% python3 -q
>>> import numpy as np
>>> from numpy import linalg as LA
>>> np.set_printoptions(precision=2, suppress=True, linewidth=100)
>>> m1 = np.load("w.npy")
>>> m1
array([[ 1, -1,  1, -1, -1,  1, -1,  1],
       [ 1, -1,  1, -1,  1, -1,  1, -1],
       [ 1,  1, -1, -1, -1, -1,  1,  1],
       [ 1, -1, -1,  1,  1, -1, -1,  1],
       [ 1,  1,  1,  1, -1, -1, -1, -1],
       [ 1,  1,  1,  1,  1,  1,  1,  1],
       [ 1,  1, -1, -1,  1,  1, -1, -1],
       [ 1, -1, -1,  1, -1,  1,  1, -1]])
>>> m1 @ m1.T
array([[8, 0, 0, 0, 0, 0, 0, 0],
       [0, 8, 0, 0, 0, 0, 0, 0],
       [0, 0, 8, 0, 0, 0, 0, 0],
       [0, 0, 0, 8, 0, 0, 0, 0],
       [0, 0, 0, 0, 8, 0, 0, 0],
       [0, 0, 0, 0, 0, 8, 0, 0],
       [0, 0, 0, 0, 0, 0, 8, 0],
       [0, 0, 0, 0, 0, 0, 0, 8]])
>>> LA.norm(m1, axis=0)
array([2.83, 2.83, 2.83, 2.83, 2.83, 2.83, 2.83, 2.83])
>>> W = np.array([[-1, -1, -2, -3, 0],
...     [2, 1, 3, 1, -1],
...     [3, -3, 2, -3, -3],
...     [3, 0, -2, 0, 0],
...     [-1, 0, -1, 3, -3],
...     [2, -1, 3, 3, 1],
...     [1, 2, -1, 1, 0],
...     [-3, -1, -1, -3, -2]])
>>> c = np.array([1, 2, 3, 0, 2])
>>> act = np.maximum(m1 @ W + c, 0)
>>> act
array([[ 0,  0,  6,  0,  2],
       [ 0,  1,  0,  0,  0],
       [ 0,  7,  0,  0,  4],
       [ 0,  1,  0,  0,  0],
       [ 9,  0,  4,  0,  2],
       [ 7,  0,  4,  0,  0],
       [ 0,  3,  8,  9,  4],
       [ 5,  5,  0,  3, 12]])
>>> Z = np.array([[-2, -1], [-1, 2], [2, 0], [-2, 1], [2, 0]])
>>> (act @ Z).round(6).argmax(axis=1)
array([0, 1, 1, 1, 0, 0, 1, 1])
>>> t3 = np.stack([act, 5 * act, act[::-1]])
>>> LA.matrix_rank(t3)
array([5, 5, 5])
>>> LA.norm(t3, axis=(1, 2))
array([ 25.42, 127.08,  25.42])
>>> t3.sum(axis=0)
array([[ 5,  5, 36,  3, 24],
       [ 0,  9,  8,  9,  4],
       [ 7, 42,  4,  0, 24],
       [ 9,  6,  4,  0,  2],
       [54,  1, 24,  0, 12],
       [42,  7, 24,  0,  4],
       [ 0, 19, 48, 54, 24],
       [30, 30,  6, 18, 74]])
>>> x0 = np.array([-4, 4, 0, 4, -4, 0, 5, 1])
>>> rhs = m1 @ x0
>>> c, lr = np.zeros(8), 1 / LA.norm(m1, 2) ** 2
>>> for i in range(300):
...     c -= lr * m1.T @ (m1 @ c - rhs)
...     if i % 50 == 0: print(i, round(LA.norm(m1 @ c - rhs), 2))
... 
0 0.0
50 0.0
100 0.0
150 0.0
200 0.0
250 0.0
>>> c.round(2) + 0
array([-4.,  4.,  0.,  4., -4.,  0.,  5.,  1.])
>>> M = 0.7 ** np.abs(np.subtract.outer(np.arange(13), np.arange(13)))
>>> print(M)
[[1.   0.7  0.49 0.34 0.24 0.17 0.12 0.08 0.06 0.04 0.03 0.02 0.01]
 [0.7  1.   0.7  0.49 0.34 0.24 0.17 0.12 0.08 0.06 0.04 0.03 0.02]
 [0.49 0.7  1.   0.7  0.49 0.34 0.24 0.17 0.12 0.08 0.06 0.04 0.03]
 [0.34 0.49 0.7  1.   0.7  0.49 0.34 0.24 0.17 0.12 0.08 0.06 0.04]
 [0.24 0.34 0.49 0.7  1.   0.7  0.49 0.34 0.24 0.17 0.12 0.08 0.06]
 [0.17 0.24 0.34 0.49 0.7  1.   0.7  0.49 0.34 0.24 0.17 0.12 0.08]
 [0.12 0.17 0.24 0.34 0.49 0.7  1.   0.7  0.49 0.34 0.24 0.17 0.12]
 [0.08 0.12 0.17 0.24 0.34 0.49 0.7  1.   0.7  0.49 0.34 0.24 0.17]
 [0.06 0.08 0.12 0.17 0.24 0.34 0.49 0.7  1.   0.7  0.49 0.34 0.24]
 [0.04 0.06 0.08 0.12 0.17 0.24 0.34 0.49 0.7  1.   0.7  0.49 0.34]
 [0.03 0.04 0.06 0.08 0.12 0.17 0.24 0.34 0.49 0.7  1.   0.7  0.49]
 [0.02 0.03 0.04 0.06 0.08 0.12 0.17 0.24 0.34 0.49 0.7  1.   0.7 ]
 [0.01 0.02 0.03 0.04 0.06 0.08 0.12 0.17 0.24 0.34 0.49 0.7  1.  ]]
>>> rng = np.random.default_rng(6)
>>> labels = rng.permutation(8)
>>> labels
array([2, 5, 3, 7, 0, 4, 1, 6])
>>> M2 = m1[labels][:, labels]
>>> np.diag(M2)
array([-1,  1,  1, -1,  1, -1, -1, -1])
